In [1]: import numpy as np

In [2]: np.set_printoptions(suppress=True, linewidth=100)

In [3]: E = np.load("out5.npy")

In [4]: E.round(2) + 0
Out[4]: 
array([[ 0.  ,  0.  ,  0.  ,  0.03,  0.03, -0.03, -0.03],
       [ 0.  ,  0.  ,  0.  ,  0.03,  0.03, -0.03, -0.03],
       [ 0.  ,  0.  ,  0.  ,  0.03,  0.03, -0.03, -0.03],
       [ 0.03,  0.03,  0.03,  0.19,  0.19, -0.24, -0.24],
       [ 0.03,  0.03,  0.03,  0.19,  0.19, -0.24, -0.24],
       [-0.03, -0.03, -0.03, -0.24, -0.24,  0.31,  0.31],
       [-0.03, -0.03, -0.03, -0.24, -0.24,  0.31,  0.31]])

In [5]: def softmax(z):
   ...:     e = np.exp(z - z.max(axis=-1, keepdims=True))
   ...:     return e / e.sum(axis=-1, keepdims=True)
   ...: 

In [6]: np.round(softmax(E[6] + 4), 2)
Out[6]: array([0.13, 0.13, 0.13, 0.11, 0.11, 0.19, 0.19])

In [7]: np.round(softmax(E[6]), 2)
Out[7]: array([0.13, 0.13, 0.13, 0.11, 0.11, 0.19, 0.19])

In [8]: S = E @ E.T / np.sqrt(7)

In [9]: np.round(softmax(S), 2)
Out[9]: 
array([[0.14, 0.14, 0.14, 0.14, 0.14, 0.14, 0.14],
       [0.14, 0.14, 0.14, 0.14, 0.14, 0.14, 0.14],
       [0.14, 0.14, 0.14, 0.14, 0.14, 0.14, 0.14],
       [0.14, 0.14, 0.14, 0.15, 0.15, 0.13, 0.13],
       [0.14, 0.14, 0.14, 0.15, 0.15, 0.13, 0.13],
       [0.14, 0.14, 0.14, 0.13, 0.13, 0.16, 0.16],
       [0.14, 0.14, 0.14, 0.13, 0.13, 0.16, 0.16]])

In [10]: softmax(S).round(6).argmax(axis=1)
Out[10]: array([3, 3, 3, 3, 3, 5, 5])

In [11]: round(np.linalg.norm(E, 2) / np.linalg.norm(E), 2)
Out[11]: np.float64(1.0)

In [12]: np.linalg.matrix_rank(E, rtol=0.1)
Out[12]: np.int64(1)

In [13]: rng = np.random.default_rng(41)

In [14]: A2 = E + rng.integers(-2, 3, (7, 1)) @ rng.integers(-2, 3, (1, 7))

In [15]: A2.round(2)
Out[15]: 
array([[ 2.  , -1.  ,  2.  , -1.97, -0.97,  1.97, -0.03],
       [ 4.  , -2.  ,  4.  , -3.97, -1.97,  3.97, -0.03],
       [ 4.  , -2.  ,  4.  , -3.97, -1.97,  3.97, -0.03],
       [ 2.03, -0.97,  2.03, -1.81, -0.81,  1.76, -0.24],
       [ 2.03, -0.97,  2.03, -1.81, -0.81,  1.76, -0.24],
       [-4.03,  1.97, -4.03,  3.76,  1.76, -3.69,  0.31],
       [-2.03,  0.97, -2.03,  1.76,  0.76, -1.69,  0.31]])

In [16]: print(np.round(np.linalg.svd(A2 - E, compute_uv=False), 2) + 0)
[16.97  0.    0.    0.    0.    0.    0.  ]

In [17]: np.abs(A2 - E).sum(axis=1)
Out[17]: array([10., 20., 20., 10., 10., 20., 10.])

In [18]: r0 = np.array([9, 7, 8]) + 0.5

In [19]: arr = np.outer(r0, r0) / (r0 @ r0)

In [20]: arr.round(2)
Out[20]: 
array([[0.41, 0.33, 0.37],
       [0.33, 0.26, 0.29],
       [0.37, 0.29, 0.33]])

In [21]: round(np.linalg.eigvals(arr).sum().real, 2)
Out[21]: np.float64(1.0)

In [22]: round(float(np.linalg.det(arr.T)), 2)
Out[22]: -0.0

In [23]: print(np.einsum("ii->", arr))
1.0

In [24]: np.round(np.linalg.eigvals(arr), 2) + 0
Out[24]: array([0., 1., 0.])

In [25]: np.einsum("ij,ji->", arr, arr)
Out[25]: np.float64(1.0)

In [26]: print(np.round(np.poly(arr), 2) + 0)
[ 1. -1.  0.  0.]

In [27]: np.round(np.kron(np.eye(2, dtype=int), arr), 2)
Out[27]: 
array([[0.41, 0.33, 0.37, 0.  , 0.  , 0.  ],
       [0.33, 0.26, 0.29, 0.  , 0.  , 0.  ],
       [0.37, 0.29, 0.33, 0.  , 0.  , 0.  ],
       [0.  , 0.  , 0.  , 0.41, 0.33, 0.37],
       [0.  , 0.  , 0.  , 0.33, 0.26, 0.29],
       [0.  , 0.  , 0.  , 0.37, 0.29, 0.33]])

In [28]: print(np.round(np.linalg.det(arr[::-1]), 2))
0.0

In [29]: np.unique(arr.round(6), axis=0).shape
Out[29]: (3, 3)

In [30]: np.round(arr @ np.linalg.pinv(arr) @ arr, 2)
Out[30]: 
array([[0.41, 0.33, 0.37],
       [0.33, 0.26, 0.29],
       [0.37, 0.29, 0.33]])

In [31]: np.abs(np.diag(np.linalg.qr(arr)[1])) > 1e-9
Out[31]: array([ True, False, False])

In [32]: round(np.linalg.norm(arr, 2) / np.linalg.norm(arr), 2)
Out[32]: np.float64(1.0)

In [33]: W0 = np.loadtxt("run2.csv", delimiter=",")

In [34]: W0
Out[34]: 
array([[0., 0., 0.],
       [0., 0., 4.],
       [0., 4., 0.]])

In [35]: U, sig, VT = np.linalg.svd(W0)

In [36]: vecs = VT[:(sig > 1e-8).sum()]

In [37]: vec = W0[0] + 3 * W0[1] + rng.integers(2) * np.eye(3)[1]

In [38]: vec
Out[38]: array([ 0.,  1., 12.])

In [39]: np.diag(vecs.T @ vecs)
Out[39]: array([0., 1., 1.])

In [40]: np.allclose(vecs.T @ vecs @ vec, vec)
Out[40]: True

In [41]: np.round(np.linalg.pinv(W0), 2)
Out[41]: 
array([[0.  , 0.  , 0.  ],
       [0.  , 0.  , 0.25],
       [0.  , 0.25, 0.  ]])

In [42]: np.round(np.linalg.norm(W0, axis=0), 2)
Out[42]: array([0., 4., 4.])

In [43]: m1 = np.load("w.npy")

In [44]: m1
Out[44]: 
array([[ 0.2 ,  0.17, -5.27, -2.07,  0.25],
       [-0.1 , -0.14,  3.6 ,  0.32, -0.13],
       [ 0.28,  0.27,  2.09,  0.17, -0.1 ],
       [ 0.32, -1.74, -1.77, -0.78, -0.02],
       [ 0.24,  0.21,  3.84,  3.17,  0.3 ],
       [ 0.55,  0.4 , -1.2 , -0.45,  0.2 ],
       [-0.21,  0.67, -0.02,  0.61,  0.33],
       [-0.42,  0.76,  1.54,  0.64, -0.3 ],
       [-0.67, -0.16,  0.55, -0.2 , -0.26],
       [ 0.19,  0.06,  1.63, -2.57, -0.02],
       [ 0.13, -0.42, -0.85, -2.12,  0.01]])

In [45]: W2 = m1[[0, 6]].astype(float)

In [46]: for _ in range(5):
    ...:     z = np.linalg.norm(m1[:, None] - W2, axis=-1).argmin(axis=1)
    ...:     W2 = np.array([m1[z == j].mean(axis=0) for j in range(2)])
    ...: 

In [47]: z
Out[47]: array([0, 1, 1, 1, 1, 1, 1, 1, 1, 1, 1])

In [48]: W2.round(2) + 0
Out[48]: 
array([[ 0.2 ,  0.17, -5.27, -2.07,  0.25],
       [ 0.03, -0.01,  0.94, -0.12,  0.  ]])

In [49]: U, sig, VT = np.linalg.svd(W2)

In [50]: sig.round(2)
Out[50]: array([5.73, 0.46])

In [51]: print(np.argmax(sig[:-1] / (sig[1:] + 1e-6)) + 1)
1

In [52]: A2 = U[:, :1] @ np.diag(sig[:1]) @ VT[:1]

In [53]: np.linalg.matrix_rank(A2)
Out[53]: np.int64(1)

In [54]: round(np.linalg.norm(W2 - A2) / np.linalg.norm(W2), 2)
Out[54]: np.float64(0.08)

In [55]: np.round(np.linalg.norm(W2 - A2, 2), 2), round(float(sig[1]), 2)
Out[55]: (np.float64(0.46), 0.46)
